$ ipython --no-banner

In [1]: import numpy as np

In [2]: np.set_printoptions(suppress=True, linewidth=100)

In [3]: F = np.load("mat.npy")

In [4]: F
Out[4]: 
array([[ 0, 10, 11,  0,  2],
       [ 0,  8,  9,  0,  1],
       [ 0,  2,  3,  0,  0],
       [ 0,  6,  7,  0,  0],
       [ 0, 18, 19,  0,  6],
       [ 0, 12, 13,  0,  3],
       [ 0, 14, 15,  0,  4],
       [ 0, 12, 13,  0,  3],
       [ 0,  4,  5,  0,  0],
       [ 0, 10, 11,  0,  2],
       [ 0, 18, 19,  0,  6],
       [ 0, 20, 21,  0,  7],
       [ 0, 18, 19,  0,  6],
       [ 0, 18, 19,  0,  6],
       [ 0,  2,  3,  0,  0],
       [ 0, 20, 21,  0,  7],
       [ 0,  8,  9,  0,  1],
       [ 0, 18, 19,  0,  6],
       [ 0, 16, 17,  0,  5],
       [ 0, 10, 11,  0,  2],
       [ 0, 10, 11,  0,  2],
       [ 0, 14, 15,  0,  4],
       [ 0, 20, 21,  0,  7],
       [ 0,  2,  3,  0,  0],
       [ 0,  6,  7,  0,  0],
       [ 0,  6,  7,  0,  0],
       [ 0, 18, 19,  0,  6],
       [ 0, 18, 19,  0,  6],
       [ 0,  6,  7,  0,  0],
       [ 0, 14, 15,  0,  4],
       [ 0, 14, 15,  0,  4],
       [ 0, 16, 17,  0,  5],
       [ 0,  4,  5,  0,  0],
       [ 0, 20, 21,  0,  7],
       [ 0,  8,  9,  0,  1],
       [ 0, 20, 21,  0,  7]])

In [5]: # rows and columns are dependent

In [6]: U, sv, Vh = np.linalg.svd(F)

In [7]: print(sv.round(3))
[121.602   6.363   0.747   0.      0.   ]

In [8]: print(np.argmax(sv[:-1] / (sv[1:] + 1e-6)) + 1)
3

In [9]: M2 = U[:, :3] @ np.diag(sv[:3]) @ Vh[:3]

In [10]: round(np.linalg.norm(F - M2, 2), 3), sv[3]
Out[10]: (np.float64(0.0), np.float64(0.0))

In [11]: np.linalg.matrix_rank(F, rtol=0.05)
Out[11]: np.int64(2)

In [12]: np.linalg.matrix_rank(M2)
Out[12]: np.int64(3)

In [13]: np.round(np.abs(F - M2).max(), 3)
Out[13]: np.float64(0.0)

In [14]: r = np.linalg.matrix_rank(F)

In [15]: r
Out[15]: np.int64(3)

In [16]: null = np.linalg.svd(F)[2][r:].T

In [17]: np.linalg.matrix_rank(F.T @ F), np.linalg.matrix_rank(F @ F.T)
Out[17]: (np.int64(3), np.int64(3))

In [18]: [int(np.linalg.matrix_rank(F[:i])) for i in range(1, len(F) + 1)]
Out[18]: 
[1,
 2,
 3,
 3,
 3,
 3,
 3,
 3,
 3,
 3,
 3,
 3,
 3,
 3,
 3,
 3,
 3,
 3,
 3,
 3,
 3,
 3,
 3,
 3,
 3,
 3,
 3,
 3,
 3,
 3,
 3,
 3,
 3,
 3,
 3,
 3]

In [19]: np.allclose(F @ null, 0)
Out[19]: True

In [20]: [round(float(x), 3) for x in np.linalg.svd(F, compute_uv=False)[:3]]
Out[20]: [121.602, 6.363, 0.747]

In [21]: np.argsort(-np.linalg.norm(F, axis=0).round(6), kind="stable")[:3]
Out[21]: array([2, 1, 4])

In [22]: np.round(np.linalg.norm(F, 2) / np.linalg.norm(F), 3)
Out[22]: np.float64(0.999)

In [23]: x0 = np.array([2, 0, 3, -2, 3])

In [24]: (F * x0).sum(axis=1)
Out[24]: 
array([39, 30,  9, 21, 75, 48, 57, 48, 15, 39, 75, 84, 75, 75,  9, 84, 30, 75, 66, 39, 39, 57, 84,
        9, 21, 21, 75, 75, 21, 57, 57, 66, 15, 84, 30, 84])

In [25]: F @ x0
Out[25]: 
array([39, 30,  9, 21, 75, 48, 57, 48, 15, 39, 75, 84, 75, 75,  9, 84, 30, 75, 66, 39, 39, 57, 84,
        9, 21, 21, 75, 75, 21, 57, 57, 66, 15, 84, 30, 84])

In [26]: F @ (2 * x0)
Out[26]: 
array([ 78,  60,  18,  42, 150,  96, 114,  96,  30,  78, 150, 168, 150, 150,  18, 168,  60, 150,
       132,  78,  78, 114, 168,  18,  42,  42, 150, 150,  42, 114, 114, 132,  30, 168,  60, 168])

In [27]: np.einsum("ij,j->i", F, x0)
Out[27]: 
array([39, 30,  9, 21, 75, 48, 57, 48, 15, 39, 75, 84, 75, 75,  9, 84, 30, 75, 66, 39, 39, 57, 84,
        9, 21, 21, 75, 75, 21, 57, 57, 66, 15, 84, 30, 84])

In [28]: U, sv, Vh = np.linalg.svd(F)

In [29]: vecs = Vh[:(sv > 1e-8).sum()]

In [30]: rng = np.random.default_rng(9912)

In [31]: x0 = F[34] + 2 * F[18] + rng.integers(2) * np.eye(5)[1]

In [32]: print(x0)
[ 0. 41. 43.  0. 11.]

In [33]: print(round(np.linalg.norm(x0 - vecs.T @ vecs @ x0), 3))
0.0

In [34]: np.round(np.diag(vecs.T @ vecs), 3)
Out[34]: array([0., 1., 1., 0., 1.])

In [35]: np.linalg.matrix_rank(np.vstack([F, x0]))
Out[35]: np.int64(3)

In [36]: np.allclose(vecs.T @ vecs @ x0, x0)
Out[36]: True

In [37]: A = np.loadtxt("w.csv", delimiter=",")

In [38]: A.round(3)
Out[38]: 
array([[ 0.183, -0.514, -1.453, -0.654,  0.192, -0.289,  0.921,  0.428,  0.105],
       [-1.189,  0.845, -0.235, -0.311,  1.206,  0.468,  0.074, -0.086, -0.181],
       [ 0.183,  0.428, -0.086,  0.001, -0.481,  1.376,  0.041,  1.002,  0.803],
       [-1.189, -0.098, -0.06 ,  0.518, -0.432, -0.921, -0.096,  0.514,  0.998],
       [ 0.457,  0.27 ,  0.75 , -1.294,  0.482, -0.68 , -0.346,  0.641,  0.507],
       [ 0.   , -0.943, -0.288, -0.232,  0.499,  0.49 , -0.817, -0.856,  1.042],
       [ 0.457,  0.647,  0.341,  0.297,  0.213, -0.157,  1.204, -0.841,  0.97 ],
       [-0.091, -1.11 ,  0.841,  0.522,  0.875,  0.261,  0.694,  0.675, -0.099],
       [ 0.823,  0.466, -0.596,  1.057,  0.893, -0.401, -0.645,  0.485,  0.147]])

In [39]: idx = rng.permutation(9)

In [40]: idx
Out[40]: array([5, 6, 7, 1, 3, 4, 0, 8, 2])

In [41]: M2 = A[idx][:, idx]

In [42]: M2.round(3)
Out[42]: 
array([[ 0.49 , -0.817, -0.856, -0.943, -0.232,  0.499,  0.   ,  1.042, -0.288],
       [-0.157,  1.204, -0.841,  0.647,  0.297,  0.213,  0.457,  0.97 ,  0.341],
       [ 0.261,  0.694,  0.675, -1.11 ,  0.522,  0.875, -0.091, -0.099,  0.841],
       [ 0.468,  0.074, -0.086,  0.845, -0.311,  1.206, -1.189, -0.181, -0.235],
       [-0.921, -0.096,  0.514, -0.098,  0.518, -0.432, -1.189,  0.998, -0.06 ],
       [-0.68 , -0.346,  0.641,  0.27 , -1.294,  0.482,  0.457,  0.507,  0.75 ],
       [-0.289,  0.921,  0.428, -0.514, -0.654,  0.192,  0.183,  0.105, -1.453],
       [-0.401, -0.645,  0.485,  0.466,  1.057,  0.893,  0.823,  0.147, -0.596],
       [ 1.376,  0.041,  1.002,  0.428,  0.001, -0.481,  0.183,  0.803, -0.086]])

In [43]: Q, vecs = np.linalg.qr(A[:, :8])[0], np.linalg.qr(A[:, 8:])[0]

In [44]: sv = np.linalg.svd(Q.T @ vecs, compute_uv=False)

In [45]: (sv > 0.9).sum()
Out[45]: np.int64(0)

In [46]: sv.round(3) + 0
Out[46]: array([0.])

In [47]: Q, Rm = np.linalg.qr(A)

In [48]: np.allclose(Rm.T @ Rm, A.T @ A)
Out[48]: True

In [49]: x0 = np.array([1, 2, 1, 1, 0, 2, 2, 0, 0])

In [50]: y = A @ x0

In [51]: print(y.round(3))
[-1.688  1.04   3.789 -2.959 -1.601 -3.059  4.483  0.962  0.125]

In [52]: np.round(np.linalg.solve(A, A[:, 5]), 3) + 0
Out[52]: array([0., 0., 0., 0., 0., 1., 0., 0., 0.])

In [53]: W0 = np.array([[2, 0, 2, 3],
    ...:     [2, -1, 0, 3],
    ...:     [3, -1, 0, 1],
    ...:     [1, -1, -1, 3],
    ...:     [-2, 0, -2, 0],
    ...:     [-2, 3, -3, -1]])

In [54]: W0
Out[54]: 
array([[ 2,  0,  2,  3],
       [ 2, -1,  0,  3],
       [ 3, -1,  0,  1],
       [ 1, -1, -1,  3],
       [-2,  0, -2,  0],
       [-2,  3, -3, -1]])

In [55]: try:
    ...:     np.linalg.inv(F)
    ...: except np.linalg.LinAlgError as e:
    ...:     print(repr(e))
    ...: 
LinAlgError('Last 2 dimensions of the array must be square')

In [56]: np.abs(np.diag(np.linalg.qr(F)[1])) > 1e-9
Out[56]: array([False,  True,  True, False,  True])

In [57]: np.linalg.lstsq(F[:-1].T, F[-1])[2]
Out[57]: np.int32(3)

In [58]: print(np.unique(F.round(6), axis=0).shape)
(10, 5)

In [59]: round(float(np.trace(np.linalg.pinv(F) @ F)), 3)
Out[59]: 3.0

In [60]: W0[4] @ W0[1]
Out[60]: np.int64(-4)

In [61]: m1 = np.load("x.npy")

In [62]: print(m1)
[[-4 -2  4  2]
 [-4  6  4 -6]
 [ 4  2 -2 -1]
 [ 4 -6 -2  3]]

In [63]: r0, r1 = m1[0], m1[2]

In [64]: r0 @ r1
Out[64]: np.int64(-30)

In [65]: pr = (r0 @ r1) / (r0 @ r0) * r0

In [66]: np.round(np.linalg.norm(r0 + r1) ** 2 + np.linalg.norm(r0 - r1) ** 2, 3)
Out[66]: np.float64(130.0)

In [67]: np.linalg.matrix_rank(np.outer(r0, r1))
Out[67]: np.int64(1)

In [68]: pr
Out[68]: array([ 3. ,  1.5, -3. , -1.5])

In [69]: x0 = np.array([-1, -1, -1, 2])

In [70]: h = np.maximum(m1 @ x0, 0)

In [71]: m1 * (h > 1e-9)[:, None]
Out[71]: 
array([[-4, -2,  4,  2],
       [ 0,  0,  0,  0],
       [ 0,  0,  0,  0],
       [ 4, -6, -2,  3]])

In [72]: print(m1.T @ h)
[ 16 -72   4  42]

In [73]: np.maximum(m1 @ (3 * x0), 0)
Out[73]: array([18,  0,  0, 30])

In [74]: h
Out[74]: array([ 6,  0,  0, 10])

In [75]: E = np.loadtxt("a.csv", delimiter=",")

In [76]: E
Out[76]: 
array([[  1.,  -3.,   9., -27.],
       [  1.,  -2.,   4.,  -8.],
       [  1.,  -1.,   1.,  -1.],
       [  1.,   0.,   0.,   0.],
       [  1.,   1.,   1.,   1.],
       [  1.,   2.,   4.,   8.],
       [  1.,   3.,   9.,  27.],
       [  1.,   4.,  16.,  64.],
       [  1.,   5.,  25., 125.]])

In [77]: # column 3 is much longer than the rest

In [78]: def softmax(z):
    ...:     e = np.exp(z - z.max(axis=-1, keepdims=True))
    ...:     return e / e.sum(axis=-1, keepdims=True)
    ...: 

In [79]: print(np.round(softmax(10 * E[0]), 3) + 0)
[0. 0. 1. 0.]

In [80]: np.round(softmax(E[0]), 3) + 0
Out[80]: array([0., 0., 1., 0.])

In [81]: print(np.round(softmax(E).sum(axis=1), 3))
[1. 1. 1. 1. 1. 1. 1. 1. 1.]

In [82]: np.round(softmax(E[0] + 5), 3) + 0
Out[82]: array([0., 0., 1., 0.])

In [83]: scores = E @ E.T / np.sqrt(4)

In [84]: softmax(scores)[0] @ E
Out[84]: array([  1.,  -3.,   9., -27.])

In [85]: softmax(scores).round(6).argmax(axis=1)
Out[85]: array([0, 0, 0, 0, 8, 8, 8, 8, 8])

In [86]: np.round(softmax(scores + np.triu(np.full(scores.shape, -np.inf), 1)), 3) + 0
Out[86]: 
array([[1.   , 0.   , 0.   , 0.   , 0.   , 0.   , 0.   , 0.   , 0.   ],
       [1.   , 0.   , 0.   , 0.   , 0.   , 0.   , 0.   , 0.   , 0.   ],
       [1.   , 0.   , 0.   , 0.   , 0.   , 0.   , 0.   , 0.   , 0.   ],
       [0.25 , 0.25 , 0.25 , 0.25 , 0.   , 0.   , 0.   , 0.   , 0.   ],
       [0.   , 0.008, 0.099, 0.163, 0.73 , 0.   , 0.   , 0.   , 0.   ],
       [0.   , 0.   , 0.   , 0.   , 0.   , 1.   , 0.   , 0.   , 0.   ],
       [0.   , 0.   , 0.   , 0.   , 0.   , 0.   , 1.   , 0.   , 0.   ],
       [0.   , 0.   , 0.   , 0.   , 0.   , 0.   , 0.   , 1.   , 0.   ],
       [0.   , 0.   , 0.   , 0.   , 0.   , 0.   , 0.   , 0.   , 1.   ]])
